>>> import numpy as np
>>> import numpy.linalg as la
>>> np.set_printoptions(precision=2, suppress=True, linewidth=120, sign=" ")
>>> def rd(a):
...     return np.round(a, 2) + 0
... 
>>> arr = np.load("m.npy")
>>> arr
array([[ 1,  1, -1, -1, -1, -1,  1,  1],
       [ 1,  1,  1,  1, -1, -1, -1, -1],
       [ 1, -1, -1,  1, -1,  1,  1, -1],
       [ 1,  1,  1,  1,  1,  1,  1,  1]])
>>> W = np.array([[1, 8],
...     [-4, -6],
...     [-3, -9],
...     [-8, -3],
...     [3, -5],
...     [-2, 0],
...     [-8, 5],
...     [9, -7]])
>>> beta = np.array([1, -8])
>>> act = np.maximum(arr @ W + beta, 0)
>>> act
array([[  9,   9],
       [  0,   0],
       [  0,  29],
       [  0,   0]])
>>> (act > 0).astype(int)
array([[ 1,  1],
       [ 0,  0],
       [ 0,  1],
       [ 0,  0]])
>>> W2 = np.array([[-1, 1], [1, -2]])
>>> act @ W2
array([[  0,  -9],
       [  0,   0],
       [ 29, -58],
       [  0,   0]])
>>> (act @ W2).round(6).argmax(axis=1)
array([ 0,  0,  0,  0])
>>> q = act.astype(float).copy()
>>> for j in range(2):
...     q[:, j] -= q[:, :j] @ (q[:, :j].T @ q[:, j])
...     q[:, j] /= la.norm(q[:, j])
... 
>>> q
array([[ 1.,  0.],
       [ 0.,  0.],
       [ 0.,  1.],
       [ 0.,  0.]])
>>> q.T @ act
array([[  9.,   9.],
       [  0.,  29.]])
>>> q.T @ q
array([[ 1.,  0.],
       [ 0.,  1.]])
>>> E = np.load("arr.npy")
>>> E
array([[  0,  -1,   0,   0,   3],
       [ -2,   1,   2,  -1,   0],
       [ -2,   1,   5,   1,   0],
       [ -3,   3,   4,  -1,  -3],
       [ -2,   4,   2,   0,  -2],
       [ -2,   3,   4,  -1,  -3],
       [  0,   5,   4,  -3,  -3],
       [ -3,   4,   3,   0,  -4],
       [ -4,   6,   1,  -3,  -5],
       [ -6,   9,  -1,  -6,  -7],
       [ -8,   6,  -4,  -4,  -8],
       [-10,   9,  -5,  -6,  -9],
       [ -8,   6,  -2,  -6, -10],
       [ -8,   5,  -1,  -6,  -8],
       [ -9,   5,   2,  -5,  -5],
       [-11,   6,   2,  -8,  -3],
       [-11,   3,   3, -11,  -6],
       [-14,   3,   6, -12,  -5],
       [-15,   0,   7, -10,  -3],
       [-14,   3,   4,  -9,   0],
       [-15,   3,   4,  -7,   2],
       [-13,   3,   7,  -5,   2],
       [-13,   1,   9,  -2,   0],
       [-10,  -2,   8,  -1,   1],
       [ -9,  -1,   8,   0,   1],
       [ -6,   2,   9,  -1,  -1],
       [ -3,   3,   7,   2,   2],
       [ -5,   1,   7,  -1,   1],
       [ -7,   0,  10,  -4,   0],
       [ -9,  -3,  12,  -7,   1],
       [-12,  -2,   9, -10,   2],
       [-10,   1,   7, -11,   1],
       [-12,   1,  10,  -9,   3],
       [-12,  -2,  11, -12,   3],
       [-12,  -2,  10, -12,   6],
       [-14,   0,   7, -11,   9],
       [-11,  -1,   5, -12,  12],
       [ -8,  -4,   6, -10,   9]])
>>> x0 = np.array([8, -7, 5, 4, -7])
>>> rhs = E @ x0
>>> rd(la.lstsq(E, rhs)[0])
array([ 8., -7.,  5.,  4., -7.])
>>> rng = np.random.default_rng(397)
>>> rhs = rhs + 0.02 * rng.normal(size=38)
>>> rd(rhs)
array([ -13.99,  -17.01,    6.01,   -7.99,  -20.  ,    0.02,   -6.01,   -8.98,  -46.  ,  -91.01,  -86.01, -129.01,
        -70.01,  -71.99,  -82.  , -131.01,  -96.01, -115.98, -103.99, -149.05, -163.  , -124.01,  -74.01,  -36.98,
        -32.  ,  -13.99,  -16.02,  -23.02,  -22.01,  -25.97,  -90.99, -103.03, -109.97,  -95.98, -121.97, -184.  ,
       -188.01, -108.99])
>>> beta, *_ = la.lstsq(E, rhs)
>>> beta.round()
array([ 8., -7.,  5.,  4., -7.])
>>> rd(E.T @ (rhs - E @ beta))
array([ 0.,  0.,  0.,  0.,  0.])
>>> [round(float(la.norm(la.solve(E.T @ E + lam * np.eye(5), E.T @ rhs))), 2) for lam in (0, 1, 10, 100)]
[14.25, 14.19, 13.73, 10.93]
>>> rd(la.norm(rhs - E @ beta))
np.float64(0.09)
